% ipython --no-banner

In [1]: import numpy as np

In [2]: np.set_printoptions(suppress=True, linewidth=120)

In [3]: W0 = np.load("x.npy")

In [4]: W0
Out[4]: 
array([[ -0.1,  -0.8,  -2.7],
       [ -0.2,   0. ,  -1.3],
       [ -1.2,   0.6,   1.3],
       [ -0.2,  -0.9,   0.6],
       [  1.2,   0.4,   1.2],
       [  0.5,   1.4,  -0.6],
       [  1. ,   1.9,   0.7],
       [ -0.5,   0. ,   0. ],
       [  0.8,  -0.2,   1.6],
       [  0.7,  -0.7,  -0.9],
       [  0. ,   0.1,   0. ],
       [ -0.1,   1.5,  -0.3],
       [ -0.7,   2.3,   0.9],
       [  1.5,  -1. ,   1. ],
       [ -0.5,   2.8,   1.3],
       [ -1.1,  -0.7,   1.5],
       [ -0.3,  -0.8,   1.2],
       [ -0.6,  -0.9,  -0.6],
       [ -0.5,  -1.9,  -0.3],
       [ -9. , -14. ,   7. ],
       [ -0.3,   0.8,  -1. ],
       [ -2.3,   1.1,  -1. ],
       [ -0.2,  -2.1,  -0.7],
       [ -0.4,   0.9,   1.2],
       [ -0.8,   0.1,  -0.3],
       [  0.4,  -0.4,   0.5],
       [  0.1,  -1.4,  -0.5],
       [ -0.1,  -0.4,   0.1],
       [  0. ,   0.3,   0. ]])

In [5]: rng = np.random.default_rng(1039)

In [6]: labels = rng.permutation(3)

In [7]: M2 = W0[:, labels] * rng.choice([-1, 1], 3)

In [8]: M2
Out[8]: 
array([[  2.7,   0.1,  -0.8],
       [  1.3,   0.2,   0. ],
       [ -1.3,   1.2,   0.6],
       [ -0.6,   0.2,  -0.9],
       [ -1.2,  -1.2,   0.4],
       [  0.6,  -0.5,   1.4],
       [ -0.7,  -1. ,   1.9],
       [ -0. ,   0.5,   0. ],
       [ -1.6,  -0.8,  -0.2],
       [  0.9,  -0.7,  -0.7],
       [ -0. ,  -0. ,   0.1],
       [  0.3,   0.1,   1.5],
       [ -0.9,   0.7,   2.3],
       [ -1. ,  -1.5,  -1. ],
       [ -1.3,   0.5,   2.8],
       [ -1.5,   1.1,  -0.7],
       [ -1.2,   0.3,  -0.8],
       [  0.6,   0.6,  -0.9],
       [  0.3,   0.5,  -1.9],
       [ -7. ,   9. , -14. ],
       [  1. ,   0.3,   0.8],
       [  1. ,   2.3,   1.1],
       [  0.7,   0.2,  -2.1],
       [ -1.2,   0.4,   0.9],
       [  0.3,   0.8,   0.1],
       [ -0.5,  -0.4,  -0.4],
       [  0.5,  -0.1,  -1.4],
       [ -0.1,   0.1,  -0.4],
       [ -0. ,  -0. ,   0.3]])

In [9]: U, _, VT = np.linalg.svd(W0.T @ M2)

In [10]: labels
Out[10]: array([2, 0, 1])

In [11]: np.round(U @ VT, 2) + 0
Out[11]: 
array([[ 0., -1.,  0.],
       [ 0.,  0.,  1.],
       [-1.,  0.,  0.]])

In [12]: W2 = W0[[2, 26]].astype(float)

In [13]: for _ in range(6):
    ...:     labels = np.linalg.norm(W0[:, None] - W2, axis=-1).argmin(axis=1)
    ...:     W2 = np.array([W0[labels == j].mean(axis=0) for j in range(2)])
    ...: 

In [14]: labels
Out[14]: array([0, 0, 0, 0, 0, 0, 0, 0, 0, 0, 0, 0, 0, 0, 0, 0, 0, 0, 0, 1, 0, 0, 0, 0, 0, 0, 0, 0, 0])

In [15]: np.abs(W2[1] - W2[0]).argmax()
Out[15]: np.int64(1)

In [16]: proj = W0 @ np.linalg.solve(W0.T @ W0, W0.T)

In [17]: np.round(np.linalg.eigvalsh(proj), 2) + 0
Out[17]: 
array([0., 0., 0., 0., 0., 0., 0., 0., 0., 0., 0., 0., 0., 0., 0., 0., 0., 0., 0., 0., 0., 0., 0., 0., 0., 0., 1., 1.,
       1.])

In [18]: np.round(proj @ W0[:, 0], 2) + 0
Out[18]: 
array([-0.1, -0.2, -1.2, -0.2,  1.2,  0.5,  1. , -0.5,  0.8,  0.7,  0. , -0.1, -0.7,  1.5, -0.5, -1.1, -0.3, -0.6,
       -0.5, -9. , -0.3, -2.3, -0.2, -0.4, -0.8,  0.4,  0.1, -0.1,  0. ])

In [19]: np.trace(proj)
Out[19]: np.float64(3.0)

In [20]: np.linalg.matrix_rank(np.eye(29) - proj)
Out[20]: np.int64(26)

In [21]: np.allclose(proj @ proj, proj)
Out[21]: True

In [22]: E = np.load("sample18.npy")

In [23]: E
Out[23]: 
array([[ 2, -1,  1, -2],
       [ 1,  1, -2, -1],
       [ 2,  1, -2,  1],
       [ 2, -2, -2, -1]])

In [24]: x0 = np.array([-4, 2, -2, 3])

In [25]: a = np.maximum(E @ x0, 0)

In [26]: E.T @ a
Out[26]: array([ 2,  1, -2,  1])

In [27]: a
Out[27]: array([0, 0, 1, 0])

In [28]: np.flatnonzero(a > 1e-9)
Out[28]: array([2])

In [29]: E * (a > 1e-9)[:, None]
Out[29]: 
array([[ 0,  0,  0,  0],
       [ 0,  0,  0,  0],
       [ 2,  1, -2,  1],
       [ 0,  0,  0,  0]])

In [30]: x0 = np.array([-2, -2, 1, -2])

In [31]: rhs = E @ x0

In [32]: rhs
Out[32]: array([  3,  -4, -10,   0])

In [33]: np.round(np.linalg.solve(E.T, E[1]), 2) + 0
Out[33]: array([0., 1., 0., 0.])

In [34]: np.round(np.linalg.solve(E, rhs + E[:, 3]), 2)
Out[34]: array([-2., -2.,  1., -1.])

In [35]: np.round(np.linalg.solve(E, E[:, 2]), 2) + 0
Out[35]: array([0., 0., 1., 0.])

In [36]: X = np.array([[5, 0, -4, -5], [3, -2, -5, 1], [-1, -4, -2, -1]])

In [37]: X[-1] = X[0] + 4 * X[1]

In [38]: X
Out[38]: 
array([[  5,   0,  -4,  -5],
       [  3,  -2,  -5,   1],
       [ 17,  -8, -24,  -1]])

In [39]: np.allclose(X[:-1].T @ np.linalg.lstsq(X[:-1].T, X[-1])[0], X[-1])
Out[39]: True

In [40]: np.linalg.lstsq(X[:-1].T, X[-1])[2]
Out[40]: np.int32(2)

In [41]: np.unique(X.round(6), axis=0).shape
Out[41]: (3, 4)

In [42]: round(np.trace(np.linalg.pinv(X) @ X), 2)
Out[42]: np.float64(2.0)

In [43]: np.round(X @ np.linalg.pinv(X) @ X, 2) + 0
Out[43]: 
array([[  5.,   0.,  -4.,  -5.],
       [  3.,  -2.,  -5.,   1.],
       [ 17.,  -8., -24.,  -1.]])

In [44]: np.round(np.linalg.svd(X, compute_uv=False), 2) + 0
Out[44]: array([31.7 ,  5.48,  0.  ])

In [45]: round(float(np.linalg.norm(X)), 2)
Out[45]: 32.17

In [46]: X - X[0]
Out[46]: 
array([[  0,   0,   0,   0],
       [ -2,  -2,  -1,   6],
       [ 12,  -8, -20,   4]])

In [47]: X.sum(axis=1)
Out[47]: array([ -4,  -3, -16])

In [48]: np.count_nonzero(X)
Out[48]: np.int64(11)

In [49]: X.sum(axis=0)
Out[49]: array([ 25, -10, -33,  -5])

In [50]: rk = np.linalg.matrix_rank(X)

In [51]: rk
Out[51]: np.int64(2)

In [52]: null = np.linalg.svd(X)[2][rk:].T

In [53]: np.round(X @ null, 2) + 0
Out[53]: 
array([[0., 0.],
       [0., 0.],
       [0., 0.]])

In [54]: np.linalg.matrix_rank(X.T @ X), np.linalg.matrix_rank(X @ X.T)
Out[54]: (np.int64(2), np.int64(2))

In [55]: np.allclose(X @ null, 0)
Out[55]: True

In [56]: [int(np.linalg.matrix_rank(np.delete(X, i, axis=0))) for i in range(3)]
Out[56]: [2, 2, 2]

In [57]: q, _ = np.linalg.qr(np.array([[-1.5, 1.1, -2.6],
    ...:     [0.7, -1.1, -0.5],
    ...:     [0.3, 1.5, 0.0],
    ...:     [0.8, 0.8, -1.3]]))

In [58]: F = q @ q.T

In [59]: F.round(2)
Out[59]: 
array([[ 0.98, -0.08, -0.08,  0.07],
       [-0.08,  0.64, -0.37,  0.3 ],
       [-0.08, -0.37,  0.63,  0.3 ],
       [ 0.07,  0.3 ,  0.3 ,  0.75]])

In [60]: # symmetric, so the eigenvalues are real

In [61]: w, V = np.linalg.eigh(F)

In [62]: np.round(V.T @ V, 2) + 0
Out[62]: 
array([[1., 0., 0., 0.],
       [0., 1., 0., 0.],
       [0., 0., 1., 0.],
       [0., 0., 0., 1.]])

In [63]: np.round(np.linalg.eigvalsh(F @ F), 2) + 0
Out[63]: array([0., 1., 1., 1.])

In [64]: np.round(w.sum(), 2), np.round(np.trace(F), 2)
Out[64]: (np.float64(3.0), np.float64(3.0))

In [65]: np.round(np.linalg.svd(F, compute_uv=False), 2) + 0
Out[65]: array([1., 1., 1., 0.])
